% ipython --no-banner

In [1]: import numpy as np

In [2]: import numpy.linalg as la

In [3]: np.set_printoptions(precision=2, suppress=True, linewidth=120)

In [4]: K = np.loadtxt("case0.csv", delimiter=",")

In [5]: print(K)
[[  8.88 -11.73   9.58   6.1 ]
 [  8.93  -8.9   10.14   3.55]
 [ 11.59 -10.93  10.11   4.82]
 [ 10.75 -10.91   9.38   4.6 ]
 [  9.46 -10.3   11.48   4.14]
 [  9.69  -9.33   9.92   4.88]
 [ 11.33  -8.25   9.7    5.46]
 [ 10.89 -10.05   8.53   2.28]
 [ 10.86  -7.39  11.19   4.64]
 [ 10.33  -9.64  10.74   6.07]
 [ 10.4  -10.18   8.96   5.61]
 [  8.    -9.4    9.39   5.33]
 [ 10.12  -9.21   8.76   5.68]
 [  9.12 -11.8   11.15   4.39]
 [ 10.53 -10.73   9.23   5.66]
 [  9.91 -10.42  10.32   5.87]
 [ 10.51  -9.21  10.85   4.31]
 [  8.31  -9.05   8.95   3.4 ]
 [  9.31 -11.13   9.96   2.92]]

In [6]: Z = K[[13, 2]].astype(float)

In [7]: for _ in range(4):
   ...:     z = la.norm(K[:, None] - Z, axis=-1).argmin(axis=1)
   ...:     Z = np.array([K[z == j].mean(axis=0) for j in range(2)])
   ...: 

In [8]: print(z)
[0 0 1 1 0 1 1 1 1 1 1 0 1 0 1 1 1 0 0]

In [9]: print(Z)
[[  8.86 -10.33  10.09   4.26]
 [ 10.58  -9.69   9.81   4.99]]

In [10]: print(np.abs(Z[1] - Z[0]).argmax())
0

In [11]: sv = 10 * 0.5 ** np.arange(6)

In [12]: q, _ = la.qr(np.array([[1.2, -1.1, 1.0, 0.6, 0.8, -1.5],
    ...:     [-0.5, -0.6, 0.4, 0.9, 0.5, 1.3],
    ...:     [1.0, -1.5, -0.3, -1.5, 0.0, -0.7],
    ...:     [-0.9, 0.2, 1.7, -0.3, -0.8, 0.8],
    ...:     [0.4, 0.2, 0.6, 1.0, -1.7, -1.2],
    ...:     [1.5, 0.5, -0.7, 0.3, -2.2, -1.9]]))

In [13]: rng = np.random.default_rng(43)

In [14]: A = rng.normal(size=(16, 6)) * sv @ q

In [15]: print(A)
[[ -0.31  -1.38   0.3    3.6    1.22   2.45]
 [  1.43   0.77   1.84   1.03  -0.18   0.7 ]
 [  3.16   4.12  -2.62  -1.65  -1.2   -0.56]
 [ -0.42  -0.4   -3.8   -3.6   -2.    -0.92]
 [  9.95   5.53 -11.56  -5.17 -12.21  -1.03]
 [  0.21  -1.59   4.94   2.56   3.26   2.39]
 [  9.01   6.14  -9.52  -4.86  -9.77  -0.81]
 [ -3.3    0.5    6.48  -0.32   7.04  -0.8 ]
 [ -2.83  -0.45   4.05  -0.25   5.01  -0.31]
 [ -2.41   1.33  -2.05  -4.33   1.36  -3.54]
 [ -7.08  -1.57   7.04   0.09   9.41  -1.72]
 [ -1.46  -3.12   2.57  -1.91   0.41   1.29]
 [ -5.36  -5.27   2.68   0.39   2.67   0.69]
 [ 10.92   7.72 -15.94 -10.68 -15.85  -3.39]
 [ -2.2   -2.72  -2.76  -2.56  -0.57   0.05]
 [ -6.92  -1.66   8.45   4.27  11.56  -0.98]]

In [16]: Xc = (A - A.mean(axis=0)) / A.std(axis=0)

In [17]: print(Xc.std(axis=0))
[1. 1. 1. 1. 1. 1.]

In [18]: b = la.lstsq(np.delete(Xc, 0, axis=1), Xc[:, 0])[0]

In [19]: print(np.round(1 - np.var(Xc[:, 0] - np.delete(Xc, 0, axis=1) @ b), 2))
1.0

In [20]: print(b)
[ 0.55  0.25  0.04 -0.85  0.2 ]
